>>> import numpy as np
>>> import numpy.linalg as la
>>> np.set_printoptions(precision=1, suppress=True, linewidth=200)
>>> feats = np.load("layer12.npy")
>>> feats
array([[-24.7,  25.6,   5.3,  15. ,  28.1,   1.1],
       [ 19.3,  -0.9,   9.5, -15.5, -29.9, -11.1],
       [ 20.1, -14.4,   8.2,   1.1,   0.4,  -1. ],
       [  8.2,  -3. ,   0.2,  -0.6,   5.5,   1.6],
       [ -6. ,   5.8,   3. ,   7. ,   4.7,  -0.8],
       [-16.2,  -8.3, -19.5,   1. ,   9.8,  14.9],
       [ -1.7,  -3.6,  -1.4,  -4.9,  10.5,   0.9],
       [ 20.3,  -3.4,  11.2,  -2. ,  -9.6,  -0.8],
       [ 12.5, -14. ,  -6.4,  12.8,  -8.8,  -4.5],
       [-15.2,  -0.4,   1.4,  -3.5,  12.4,  12.5],
       [-12.7,  -5.8,  -2.8,  16.1,  11.6,   6.4],
       [  1.3,   5.6,  19.1, -16.9, -21.2,  -0.8],
       [-28.5,  24.8,  -4.3,   1. ,  25.7,  12.4],
       [ 14.1,   1.2,  18.1, -13.7, -14.5,  -2.3],
       [ -9.3,  19. ,   6.5, -27. ,   7.7,   9.1],
       [  1.2,   7.2,  -7.2,   0.6,  -5.5,  -2.2],
       [ -9.4, -14.2,  -9.2,   3.4,   4.5,   8.7],
       [-10.3,  22.9,  -2.7,  10.5,  25.3,  -2.4],
       [ 26.7, -16.3,   6.8,  -9.2, -25.7,  -1.6]])
>>> def softmax(z):
...     e = np.exp(z - z.max(axis=-1, keepdims=True))
...     return e / e.sum(axis=-1, keepdims=True)
... 
>>> softmax(feats).sum(axis=1)
array([1., 1., 1., 1., 1., 1., 1., 1., 1., 1., 1., 1., 1., 1., 1., 1., 1., 1., 1.])
>>> np.round(softmax(feats[3]), 1) + 0
array([0.9, 0. , 0. , 0. , 0.1, 0. ])
>>> np.round(softmax(feats[3] + 3), 1) + 0
array([0.9, 0. , 0. , 0. , 0.1, 0. ])
>>> att = feats @ feats.T / np.sqrt(6)
>>> softmax(att).round(6).argmax(axis=1)
array([ 0,  1, 18,  2,  0,  5, 12, 18,  8, 12,  0, 11, 12,  1, 14, 15,  5,  0, 18])
>>> ang = np.radians(60)
>>> r_ = np.eye(6)
>>> r_[4, 4] = r_[2, 2] = np.cos(ang)
>>> r_[4, 2], r_[2, 4] = -np.sin(ang), np.sin(ang)
>>> r_
array([[ 1. ,  0. ,  0. ,  0. ,  0. ,  0. ],
       [ 0. ,  1. ,  0. ,  0. ,  0. ,  0. ],
       [ 0. ,  0. ,  0.5,  0. ,  0.9,  0. ],
       [ 0. ,  0. ,  0. ,  1. ,  0. ,  0. ],
       [ 0. ,  0. , -0.9,  0. ,  0.5,  0. ],
       [ 0. ,  0. ,  0. ,  0. ,  0. ,  1. ]])
>>> out = feats @ r_.T
>>> np.abs(out - feats).max(axis=0)
array([ 0. ,  0. , 30.6,  0. , 18.6,  0. ])
>>> np.allclose(feats @ feats.T, out @ out.T)
True
>>> np.allclose(la.norm(feats, axis=1), la.norm(out, axis=1))
True
>>> np.sort(la.eigvals(r_).real)
array([0.5, 0.5, 1. , 1. , 1. , 1. ])
>>> (r_ != 0).astype(int)
array([[1, 0, 0, 0, 0, 0],
       [0, 1, 0, 0, 0, 0],
       [0, 0, 1, 0, 1, 0],
       [0, 0, 0, 1, 0, 0],
       [0, 0, 1, 0, 1, 0],
       [0, 0, 0, 0, 0, 1]])
>>> (la.matrix_power((r_ != 0) + (r_.T != 0) + np.eye(6), 6) > 0).astype(int)
array([[1, 0, 0, 0, 0, 0],
       [0, 1, 0, 0, 0, 0],
       [0, 0, 1, 0, 1, 0],
       [0, 0, 0, 1, 0, 0],
       [0, 0, 1, 0, 1, 0],
       [0, 0, 0, 0, 0, 1]])
>>> out = np.array([[2, 3, -1, 4, 5, -4, 4],
...     [-3, -4, -2, 5, -5, 3, -4],
...     [-5, -2, 2, -5, -1, 1, 2],
...     [4, -4, 2, -2, -2, -4, 1],
...     [-5, -2, 0, 2, -1, -2, -5],
...     [-4, 5, 5, -4, -2, 0, 2],
...     [-2, 2, -3, 4, 4, 4, 2]])
>>> K = out + out.T
>>> K
array([[ 4,  0, -6,  8,  0, -8,  2],
       [ 0, -8, -4,  1, -7,  8, -2],
       [-6, -4,  4, -3, -1,  6, -1],
       [ 8,  1, -3, -4,  0, -8,  5],
       [ 0, -7, -1,  0, -2, -4, -1],
       [-8,  8,  6, -8, -4,  0,  6],
       [ 2, -2, -1,  5, -1,  6,  4]])
>>> gram = K.T @ K
>>> la.svd(K, compute_uv=False) ** 2
array([468.1, 377.6, 105.9,  88.1,  51.9,  21.7,   0.6])
>>> la.matrix_rank(gram)
np.int64(7)
>>> np.diag(gram)
array([184, 198, 115, 179,  71, 280,  87])
>>> la.eigvalsh(gram)[::-1]
array([468.1, 377.6, 105.9,  88.1,  51.9,  21.7,   0.6])
>>> ev, V = la.eigh(K)
>>> vec = np.array([1, -1, 3, 2, 0, -2, -3])
>>> vec @ K @ vec
np.int64(94)
>>> np.abs(K).sum(axis=1).max(), round(float(np.abs(ev).max()), 1)
(np.int64(40), 21.6)
>>> out = la.inv(K)
>>> np.round(la.slogdet(K)[0], 1)
np.float64(1.0)
>>> la.det(K) * out
array([[-266560.,  -32256., -403712.,  -70016.,  224640.,    8128.,  147712.],
       [ -32256.,   14208., -139840.,  -48576.,  -43968.,   36128.,  -16192.],
       [-403712., -139840., -597664., -229216.,  488224.,   83600.,  265696.],
       [ -70016.,  -48576., -229216., -139040.,  164192.,   29040.,  124704.],
       [ 224640.,  -43968.,  488224.,  164192., -307744., -118736., -116320.],
       [   8128.,   36128.,   83600.,   29040., -118736.,  -27176.,    9680.],
       [ 147712.,  -16192.,  265696.,  124704., -116320.,    9680.,   41568.]])
>>> W1 = np.array([[0, 0, 0, 1],
...     [0, 2, 2, 2],
...     [2, 1, 2, 1],
...     [1, 0, 2, 2],
...     [0, 2, 0, 2],
...     [0, 0, 0, 1],
...     [1, 1, 2, 0]])
>>> b = np.array([-2, 1, 1, 0])
>>> hid = np.maximum(K @ W1 + b, 0)
>>> la.matrix_rank(hid)
np.int64(4)
>>> hid
array([[ 0,  0,  9,  6],
       [ 0,  0,  0,  0],
       [ 2,  0,  0,  0],
       [ 0,  5,  0,  0],
       [ 0,  0,  0,  0],
       [ 8, 21, 25,  0],
       [ 5,  0, 13, 11]])
>>> W2 = np.array([[0, 1, 0], [1, 2, 1], [1, 1, 1], [0, 0, 3]])
>>> W1 @ W2
array([[ 0,  0,  3],
       [ 4,  6, 10],
       [ 3,  6,  6],
       [ 2,  3,  8],
       [ 2,  4,  8],
       [ 0,  0,  3],
       [ 3,  5,  3]])
>>> hid @ W2
array([[ 9,  9, 27],
       [ 0,  0,  0],
       [ 0,  2,  0],
       [ 5, 10,  5],
       [ 0,  0,  0],
       [46, 75, 46],
       [13, 18, 46]])
